In [1]: import numpy as np

In [2]: import numpy.linalg as la

In [3]: np.set_printoptions(suppress=True, linewidth=100)

In [4]: E = np.load("x.npy")

In [5]: print(E)
[[ 0.96 -0.61  0.13]
 [ 1.   -0.2   0.4 ]]

In [6]: x = np.array([1, 3, 2])

In [7]: h1 = np.maximum(E @ x, 0)

In [8]: print(h1)
[0.  1.2]

In [9]: print(np.round(np.maximum(E @ x, 0) - np.maximum(-E @ x, 0), 2))
[-0.61  1.2 ]

In [10]: print(np.round(np.tanh(E @ x), 2))
[-0.54  0.83]

In [11]: print(E.T @ h1)
[ 1.2  -0.24  0.48]

In [12]: print(np.flatnonzero(h1 > 1e-9))
[1]

In [13]: print(E * (h1 > 1e-9)[:, None])
[[ 0.  -0.   0. ]
 [ 1.  -0.2  0.4]]

In [14]: out = E / np.sqrt((E ** 2).mean(axis=1, keepdims=True))

In [15]: print(la.matrix_rank(E - E.mean(axis=1, keepdims=True)))
2

In [16]: print(np.round(la.norm(out, axis=1), 2))
[1.73 1.73]

In [17]: out = np.array([[-2, -2, 0], [-1, 1, -2], [-2, 2, 2]])

In [18]: print(np.round(np.einsum("ik,kj->ji", E, out), 2))
[[-1.57 -2.6 ]
 [-2.27 -1.4 ]
 [ 1.48  1.2 ]]

In [19]: print(la.matrix_rank(np.vstack([E, out.T])))
3

In [20]: print(np.round(np.einsum("ik,kj->ij", E, out), 2))
[[-1.57 -2.27  1.48]
 [-2.6  -1.4   1.2 ]]

In [21]: print(la.matrix_rank(E @ out))
2

In [22]: print(np.round(np.einsum("ij,ij->i", E, E), 2))
[1.31 1.2 ]

In [23]: print(np.round(E @ out, 2))
[[-1.57 -2.27  1.48]
 [-2.6  -1.4   1.2 ]]

In [24]: print(np.round(E - E[0], 2))
[[0.   0.   0.  ]
 [0.04 0.41 0.27]]

In [25]: print(np.round(E.mean(axis=0), 2))
[ 0.98 -0.4   0.26]

In [26]: print(np.unravel_index(np.abs(E).argmax(), E.shape))
(np.int64(1), np.int64(0))

In [27]: print(E.shape)
(2, 3)

In [28]: print(np.round(E.sum(axis=1), 2))
[0.48 1.2 ]

In [29]: E[2]
---------------------------------------------------------------------------
IndexError                                Traceback (most recent call last)
Cell In[29], line 1
----> 1 E[2]

IndexError: index 2 is out of bounds for axis 0 with size 2

In [30]: mat = np.loadtxt("a.csv", delimiter=",")

In [31]: print(mat.round(2))
[[0.31 0.46]
 [0.46 0.69]]

In [32]: proj = np.triu(np.array([[-1, -1], [0, 1]]), 1) + np.eye(2)

In [33]: out = proj @ mat @ la.inv(proj)

In [34]: print(out.round(2))
[[-0.15 -0.38]
 [ 0.46  1.15]]

In [35]: print(round(float(la.det(out)), 2))
-0.0

In [36]: print(la.matrix_rank(out))
1

In [37]: print(np.trace(out), round(float(np.trace(mat)), 2))
1.0 1.0

In [38]: m1 = np.load("test16.npy")

In [39]: print(m1)
[[0 1 0 0 1 0 1]
 [1 0 0 0 0 1 1]
 [0 0 0 0 1 1 1]
 [0 0 0 0 1 0 1]
 [1 0 1 1 0 1 1]
 [0 1 1 0 1 0 0]
 [1 1 1 1 1 0 0]]

In [40]: Q, vecs = la.qr(m1[:, :2])[0], la.qr(m1[:, 2:])[0]

In [41]: sv = la.svd(Q.T @ vecs, compute_uv=False)

In [42]: print((sv > 0.9).sum())
1

In [43]: print(sv.round(2))
[0.92 0.88]

In [44]: out = m1 / np.sqrt((m1 ** 2).mean(axis=1, keepdims=True))

In [45]: print(la.matrix_rank(m1 - m1.mean(axis=1, keepdims=True)))
6

In [46]: print(la.matrix_rank(out) == la.matrix_rank(m1))
True

In [47]: print(np.round(m1 - m1.mean(axis=1, keepdims=True), 2))
[[-0.43  0.57 -0.43 -0.43  0.57 -0.43  0.57]
 [ 0.57 -0.43 -0.43 -0.43 -0.43  0.57  0.57]
 [-0.43 -0.43 -0.43 -0.43  0.57  0.57  0.57]
 [-0.29 -0.29 -0.29 -0.29  0.71 -0.29  0.71]
 [ 0.29 -0.71  0.29  0.29 -0.71  0.29  0.29]
 [-0.43  0.57  0.57 -0.43  0.57 -0.43 -0.43]
 [ 0.29  0.29  0.29  0.29  0.29 -0.71 -0.71]]

In [48]: feats = np.load("sample18.npy")

In [49]: print(feats)
[[-1.  1.  1.  1.]
 [ 1. -1.  1.  1.]
 [ 1.  1. -1.  1.]
 [ 1.  1.  1. -1.]]

In [50]: try:
    ...:     la.cholesky(feats)
    ...: except la.LinAlgError as e:
    ...:     print(e)
    ...: 
Matrix is not positive definite

In [51]: print([round(float(la.det(feats[:i, :i])), 2) + 0 for i in range(1, 5)])
[-1.0, 0.0, 4.0, -16.0]

In [52]: print(round(la.eigvalsh(feats).min(), 2))
-2.0

In [53]: out = np.array([[-5, -1, -3], [0, 1, -5], [-5, 1, 0]])

In [54]: arr = out.T @ out

In [55]: print(arr)
[[50  0 15]
 [ 0  3 -2]
 [15 -2 34]]

In [56]: vals, vecs = la.eigh(arr)

In [57]: x = np.array([-2, 4, -2])

In [58]: print(np.round(vecs * np.sqrt(vals) @ vecs.T, 2))
[[ 6.97  0.04  1.18]
 [ 0.04  1.71 -0.28]
 [ 1.18 -0.28  5.7 ]]

In [59]: print(x @ arr @ x)
536

In [60]: print(round(x @ arr @ x / (x @ x), 2), round(float(vals[0]), 2), np.round(vals[-1], 2))
22.33 2.85 59.02

In [61]: print(np.abs(arr).sum(axis=1).max(), round(np.abs(vals).max(), 2))
65 59.02

In [62]: print(np.round(la.eigvalsh(arr[1:, 1:]), 2))
[ 2.87 34.13]
